$ python3 -q
>>> import numpy as np
>>> np.set_printoptions(precision=2, suppress=True, linewidth=140)
>>> rnd = lambda a: np.round(a, 2) + 0
>>> arr = np.load("w.npy")
>>> rnd(arr)
array([[ 0.99, -2.28, -0.99, -0.21,  0.1 , -1.28,  0.39],
       [ 0.89,  0.16,  0.47,  0.16, -2.57, -0.51, -1.03],
       [ 0.  ,  0.47,  0.94,  2.1 ,  0.51, -1.75,  0.42],
       [ 0.89, -0.54, -0.67,  1.99, -0.14,  1.87,  0.11],
       [ 2.27,  1.5 , -0.42, -0.59,  0.44, -0.19,  0.91],
       [ 1.09, -0.88,  2.24, -0.4 ,  0.93,  0.57, -0.83],
       [ 0.3 ,  0.48, -1.13,  0.26,  1.02, -0.46, -2.47]])
>>> arr.inv()
Traceback (most recent call last):
  File "<python-input-5>", line 1, in <module>
    arr.inv()
    ^^^^^^^
AttributeError: 'numpy.ndarray' object has no attribute 'inv'
>>> np.allclose(arr, arr.T)
False
>>> rnd(np.trace(arr))
np.float64(2.62)
>>> ang = np.radians(30)
>>> R = np.eye(7)
>>> R[4, 4] = R[1, 1] = np.cos(ang)
>>> R[4, 1], R[1, 4] = -np.sin(ang), np.sin(ang)
>>> rnd(R)
array([[ 1.  ,  0.  ,  0.  ,  0.  ,  0.  ,  0.  ,  0.  ],
       [ 0.  ,  0.87,  0.  ,  0.  ,  0.5 ,  0.  ,  0.  ],
       [ 0.  ,  0.  ,  1.  ,  0.  ,  0.  ,  0.  ,  0.  ],
       [ 0.  ,  0.  ,  0.  ,  1.  ,  0.  ,  0.  ,  0.  ],
       [ 0.  , -0.5 ,  0.  ,  0.  ,  0.87,  0.  ,  0.  ],
       [ 0.  ,  0.  ,  0.  ,  0.  ,  0.  ,  1.  ,  0.  ],
       [ 0.  ,  0.  ,  0.  ,  0.  ,  0.  ,  0.  ,  1.  ]])
>>> Y = arr @ R.T
>>> rnd(np.abs(Y - arr).max(axis=0))
array([0.  , 1.31, 0.  , 0.  , 1.13, 0.  , 0.  ])
>>> np.allclose(np.linalg.norm(arr, axis=1), np.linalg.norm(Y, axis=1))
True
>>> np.allclose(arr @ arr.T, Y @ Y.T)
True
>>> rnd(np.linalg.svd(arr, compute_uv=False)), rnd(np.linalg.svd(Y, compute_uv=False))
(array([3., 3., 3., 3., 3., 3., 3.]), array([3., 3., 3., 3., 3., 3., 3.]))
>>> q, vecs = np.linalg.qr(arr[:, :4])[0], np.linalg.qr(arr[:, 4:])[0]
>>> sv = np.linalg.svd(q.T @ vecs, compute_uv=False)
>>> (sv > 0.9).sum()
np.int64(0)
>>> rnd(np.linalg.norm(q @ q.T - vecs @ vecs.T, 2))
np.float64(1.0)
>>> rnd(sv)
array([0., 0., 0.])
>>> q, _ = np.linalg.qr(np.array([[-0.1, 0.5, 0.2], [0.1, 1.9, -1.0], [1.6, 0.0, 0.5]]))
>>> A = q[:, :3]
>>> rnd(A)
array([[-0.06, -0.26,  0.96],
       [ 0.06, -0.97, -0.25],
       [ 1.  ,  0.04,  0.08]])
>>> # columns are unit length and at right angles
>>> Y = np.array([[-9, -7], [9, 1]])
>>> C = np.kron(Y, A)
>>> rnd(np.linalg.norm(C, 2)), rnd(np.linalg.norm(Y, 2) * np.linalg.norm(A, 2))
(np.float64(14.04), np.float64(14.04))
>>> vec = np.array([4, 4, 3])
>>> h = np.maximum(A @ vec, 0)
>>> rnd(A.T @ h)
array([ 4.27, -0.22,  1.89])
>>> rnd(np.maximum(A @ (3 * vec), 0))
array([ 4.84,  0.  , 13.17])
>>> np.flatnonzero(h > 1e-9)
array([0, 2])
>>> rnd(A * (h > 1e-9)[:, None])
array([[-0.06, -0.26,  0.96],
       [ 0.  ,  0.  ,  0.  ],
       [ 1.  ,  0.04,  0.08]])
>>> K = np.array([[4, 5, 6, 7, 8, 9, 10],
...     [11, 12, 13, 14, 15, 16, 17],
...     [18, 19, 20, 21, 22, 23, 24],
...     [25, 26, 27, 28, 29, 30, 31],
...     [32, 33, 34, 35, 36, 37, 38],
...     [39, 40, 41, 42, 43, 44, 45],
...     [46, 47, 48, 49, 50, 51, 52]])
>>> G = K.T @ K
>>> np.allclose(G, G.T)
True
>>> np.diag(G)
array([5747, 6104, 6475, 6860, 7259, 7672, 8099])
>>> np.trace(G), (K ** 2).sum()
(np.int64(48216), np.int64(48216))
>>> rnd(np.linalg.svd(K, compute_uv=False) ** 2)
array([48176.93,    39.07,     0.  ,     0.  ,     0.  ,     0.  ,     0.  ])
>>> feats = np.loadtxt("x.csv", delimiter=",")
>>> feats
array([[0., 0., 0., 0.],
       [1., 0., 0., 0.],
       [0., 0., 1., 0.],
       [0., 0., 0., 2.]])
>>> r = np.linalg.matrix_rank(feats)
>>> r
np.int64(3)
>>> null = np.linalg.svd(feats)[2][r:].T
>>> [int(np.linalg.matrix_rank(feats[:, :j + 1])) for j in range(4)]
[1, 1, 2, 3]
>>> [int(np.linalg.matrix_rank(np.delete(feats, i, axis=0))) for i in range(4)]
[3, 2, 2, 2]
>>> np.allclose(feats @ null, 0)
True
>>> feats @ null
array([[0.],
       [0.],
       [0.],
       [0.]])
>>> null @ null.T
array([[0., 0., 0., 0.],
       [0., 1., 0., 0.],
       [0., 0., 0., 0.],
       [0., 0., 0., 0.]])
>>> feats.T @ feats
array([[1., 0., 0., 0.],
       [0., 0., 0., 0.],
       [0., 0., 1., 0.],
       [0., 0., 0., 4.]])
>>> rnd(np.linalg.pinv(feats))
array([[0. , 1. , 0. , 0. ],
       [0. , 0. , 0. , 0. ],
       [0. , 0. , 1. , 0. ],
       [0. , 0. , 0. , 0.5]])
>>> feats[:, 2] @ feats[:, 0]
np.float64(0.0)
>>> m1 = np.array([[0, 0, -1], [-2, -3, -3], [3, 0, -3], [6, 9, 8]])
>>> rnd(np.linalg.norm(m1, axis=0))
array([7.  , 9.49, 9.11])
>>> m1[1] @ m1[2]
np.int64(3)
>>> rnd(np.linalg.norm(m1) ** 2 / np.linalg.norm(m1, 2) ** 2)
np.float64(1.09)
>>> rnd(np.linalg.norm(m1[1], 1)), rnd(np.linalg.norm(m1[1], np.inf))
(np.float64(8.0), np.float64(3.0))
>>> rnd(np.linalg.norm(m1, 2))
np.float64(14.27)
>>> np.linalg.norm(m1, axis=1).argmax()
np.int64(3)
>>> r0 = np.array([1, 0])
>>> np.array([np.convolve(row, r0, "same") for row in m1])
array([[ 0,  0, -1],
       [-2, -3, -3],
       [ 3,  0, -3],
       [ 6,  9,  8]])
>>> np.convolve(m1[3], r0)
array([6, 9, 8, 0])
>>> q, vecs = np.linalg.qr(m1[:, :2])[0], np.linalg.qr(m1[:, 2:])[0]
>>> sv = np.linalg.svd(q.T @ vecs, compute_uv=False)
>>> rnd(np.degrees(np.arccos(sv.clip(0, 1))))
array([6.61])
>>> rnd(sv)
array([0.99])
>>> rnd(np.linalg.norm(q @ q.T - vecs @ vecs.T, 2))
np.float64(1.0)
>>> proj = m1 @ np.linalg.solve(m1.T @ m1, m1.T)
>>> rnd(np.linalg.eigvalsh(proj))
array([0., 1., 1., 1.])
>>> rnd(proj)
array([[ 0.91,  0.27,  0.  ,  0.09],
       [ 0.27,  0.18,  0.  , -0.27],
       [ 0.  ,  0.  ,  1.  ,  0.  ],
       [ 0.09, -0.27,  0.  ,  0.91]])
>>> np.allclose(proj @ proj, proj)
True
>>> rnd(np.diag(proj))
array([0.91, 0.18, 1.  , 0.91])
>>> rnd(np.trace(proj))
np.float64(3.0)
>>> vec = np.array([2, 3, 2])
>>> target = m1 @ vec
>>> rnd(np.linalg.lstsq(m1, target)[0])
array([2., 3., 2.])
>>> rng = np.random.default_rng(75175)
>>> target = target + 0.1 * rng.normal(size=4)
>>> rnd(target)
array([ -1.83, -18.96,   0.09,  55.07])
>>> b, *_ = np.linalg.lstsq(m1, target)
>>> rnd(m1.T @ (target - m1 @ b))
array([0., 0., 0.])
>>> [round(float(np.linalg.norm(np.linalg.solve(m1.T @ m1 + lam * np.eye(3), m1.T @ target))), 2) for lam in (0, 1, 10, 100)]
[4.17, 4.1, 3.91, 2.74]
>>> b.round()
array([2., 3., 2.])
>>> C = 3 * np.array([[0.1, 0.8, -0.1, -2.1, -0.8], [-1.0, 0.3, 1.9, 0.6, -0.8]])
>>> labels = rng.integers(0, 2, 19)
>>> M = C[labels] + rng.normal(size=(19, 5))
>>> rnd(M)
array([[-0.26,  2.7 , -0.35, -7.36, -1.77],
       [ 0.38,  1.61,  0.18, -5.18, -2.19],
       [-3.44, -0.6 ,  5.21,  0.2 , -1.19],
       [-4.2 ,  1.69,  4.56,  2.74, -2.32],
       [-3.04,  0.4 ,  6.11,  0.8 , -1.97],
       [-2.28,  1.4 ,  4.  ,  1.98, -0.77],
       [-2.38,  2.02,  6.19,  0.19, -3.7 ],
       [ 1.45,  1.93, -0.48, -7.42, -2.46],
       [-0.28,  2.38,  0.31, -5.84, -1.1 ],
       [-2.36,  0.84,  4.86,  3.77, -2.98],
       [-2.53, -0.49,  5.24,  2.32, -4.57],
       [-0.24,  2.79, -2.23, -4.82, -3.07],
       [-2.05,  1.15,  6.71,  2.09, -2.97],
       [-3.3 , -1.24,  5.29,  2.34, -1.85],
       [-2.47, -0.29,  6.58,  1.44, -4.98],
       [-2.78,  2.76,  4.69,  1.95, -0.94],
       [-0.43,  3.51, -0.69, -6.21, -1.83],
       [ 0.14,  1.55, -2.39, -6.63, -1.86],
       [-0.6 ,  1.03,  0.07, -5.82, -3.34]])
>>> d = np.linalg.norm(M[:, None] - M[None], axis=-1)
>>> d.shape
(19, 19)
>>> (d + 1e9 * np.eye(19)).round(6).argmin(axis=1)
array([16,  8,  4, 15,  2, 15, 12,  0,  1,  3, 14, 16,  4,  2, 10,  5,  0,  0,  1])
>>> np.flatnonzero(d[6] < d.mean() / 2)
array([ 4,  6, 12, 14])
>>> d[6].round(6).argsort(kind="stable")[:4]
array([ 6, 12,  4, 14])
>>> np.linalg.matrix_rank(d ** 2)
np.int64(7)
>>> labels = rng.permutation(5)
>>> Y = M[:, labels] * rng.choice([-1, 1], 5)
>>> rnd(Y)
array([[-2.7 ,  0.26,  1.77, -0.35,  7.36],
       [-1.61, -0.38,  2.19,  0.18,  5.18],
       [ 0.6 ,  3.44,  1.19,  5.21, -0.2 ],
       [-1.69,  4.2 ,  2.32,  4.56, -2.74],
       [-0.4 ,  3.04,  1.97,  6.11, -0.8 ],
       [-1.4 ,  2.28,  0.77,  4.  , -1.98],
       [-2.02,  2.38,  3.7 ,  6.19, -0.19],
       [-1.93, -1.45,  2.46, -0.48,  7.42],
       [-2.38,  0.28,  1.1 ,  0.31,  5.84],
       [-0.84,  2.36,  2.98,  4.86, -3.77],
       [ 0.49,  2.53,  4.57,  5.24, -2.32],
       [-2.79,  0.24,  3.07, -2.23,  4.82],
       [-1.15,  2.05,  2.97,  6.71, -2.09],
       [ 1.24,  3.3 ,  1.85,  5.29, -2.34],
       [ 0.29,  2.47,  4.98,  6.58, -1.44],
       [-2.76,  2.78,  0.94,  4.69, -1.95],
       [-3.51,  0.43,  1.83, -0.69,  6.21],
       [-1.55, -0.14,  1.86, -2.39,  6.63],
       [-1.03,  0.6 ,  3.34,  0.07,  5.82]])
>>> Uu, _, Vt = np.linalg.svd(M.T @ Y)
>>> rnd(Uu @ Vt)
array([[ 0., -1.,  0.,  0.,  0.],
       [-1.,  0.,  0.,  0.,  0.],
       [ 0.,  0.,  0.,  1.,  0.],
       [ 0.,  0.,  0.,  0., -1.],
       [ 0.,  0., -1.,  0.,  0.]])
>>> rnd(np.linalg.lstsq(M, Y)[0])
array([[ 0., -1.,  0.,  0.,  0.],
       [-1.,  0.,  0.,  0.,  0.],
       [ 0.,  0.,  0.,  1.,  0.],
       [ 0.,  0.,  0.,  0., -1.],
       [ 0.,  0., -1.,  0.,  0.]])
>>> labels
array([1, 0, 4, 2, 3])
>>> G = np.cov(Y, rowvar=False)
>>> np.argwhere(np.triu(np.abs(np.corrcoef(Y.T)) > 0.8, 1))
array([[1, 3],
       [1, 4],
       [3, 4]])
>>> G.shape
(5, 5)
>>> rnd(np.corrcoef(Y[:, 0], Y[:, 1])[0, 1])
np.float64(0.54)
>>> rnd(Y.std(axis=0))
array([1.27, 1.52, 1.14, 3.14, 4.05])
>>> G = np.cov(M, rowvar=False)
>>> rnd(np.corrcoef(M.T))
array([[ 1.  ,  0.54, -0.86, -0.9 ,  0.05],
       [ 0.54,  1.  , -0.6 , -0.56,  0.31],
       [-0.86, -0.6 ,  1.  ,  0.91, -0.25],
       [-0.9 , -0.56,  0.91,  1.  , -0.18],
       [ 0.05,  0.31, -0.25, -0.18,  1.  ]])
>>> G.shape
(5, 5)
>>> np.argsort(-M.std(axis=0).round(6), kind="stable")
array([3, 2, 0, 1, 4])
>>> rnd(np.linalg.eigvalsh(G)[::-1])
array([29.3 ,  1.7 ,  1.02,  0.91,  0.33])
>>> rnd(M.std(axis=0))
array([1.52, 1.27, 3.14, 4.05, 1.14])
>>> Y = np.array([[-1, 0], [0, 0], [2, -1], [2, -2], [2, 0], [1, 0], [2, 1]])
>>> C = np.array([[6, 5, 1], [2, 4, 0]])
>>> W0 = Y @ C
>>> W0
array([[-6, -5, -1],
       [ 0,  0,  0],
       [10,  6,  2],
       [ 8,  2,  2],
       [12, 10,  2],
       [ 6,  5,  1],
       [14, 14,  2]])
>>> r = np.linalg.matrix_rank(W0)
>>> r
np.int64(2)
>>> null = np.linalg.svd(W0)[2][r:].T
>>> np.linalg.matrix_rank(W0.T @ W0), np.linalg.matrix_rank(W0 @ W0.T)
(np.int64(2), np.int64(2))
>>> rnd(null[:, 0] / null[np.abs(null[:, 0]).round(6).argmax(), 0])
array([-0.29,  0.14,  1.  ])
>>> np.allclose(W0 @ null, 0)
True
>>> rnd(W0 @ null)
array([[0.],
       [0.],
       [0.],
       [0.],
       [0.],
       [0.],
       [0.]])
>>> null.shape
(3, 1)
>>> np.linalg.lstsq(W0[:-1].T, W0[-1])[2]
np.int32(2)
>>> np.linalg.cond(W0) > 100
np.True_
>>> np.argsort(-np.linalg.norm(W0, axis=0).round(6), kind="stable")[:3]
array([0, 1, 2])
>>> X = np.array([[0, 1, 0], [1, 0, 1], [0, 1, 0]])
>>> X
array([[0, 1, 0],
       [1, 0, 1],
       [0, 1, 0]])
>>> W0[6] @ W0[4]
np.int64(312)
>>> rnd(np.linalg.norm(W0, 1)), rnd(np.linalg.norm(W0, np.inf))
(np.float64(56.0), np.float64(30.0))
>>> np.linalg.norm(W0, axis=1).argmax()
np.int64(6)
>>> rnd(np.linalg.norm(W0, axis=1))
array([ 7.87,  0.  , 11.83,  8.49, 15.75,  7.87, 19.9 ])
>>> def softmax(z):
...     e = np.exp(z - z.max(axis=-1, keepdims=True))
...     return e / e.sum(axis=-1, keepdims=True)
... 
>>> rnd(softmax(X[0]))
array([0.21, 0.58, 0.21])
>>> rnd(softmax(10 * X[0]))
array([0., 1., 0.])
>>> scores = X @ X.T / np.sqrt(3)
>>> rnd(softmax(scores + np.triu(np.full(scores.shape, -np.inf), 1)))
array([[1.  , 0.  , 0.  ],
       [0.24, 0.76, 0.  ],
       [0.39, 0.22, 0.39]])
>>> softmax(scores).round(6).argmax(axis=1)
array([0, 1, 0])
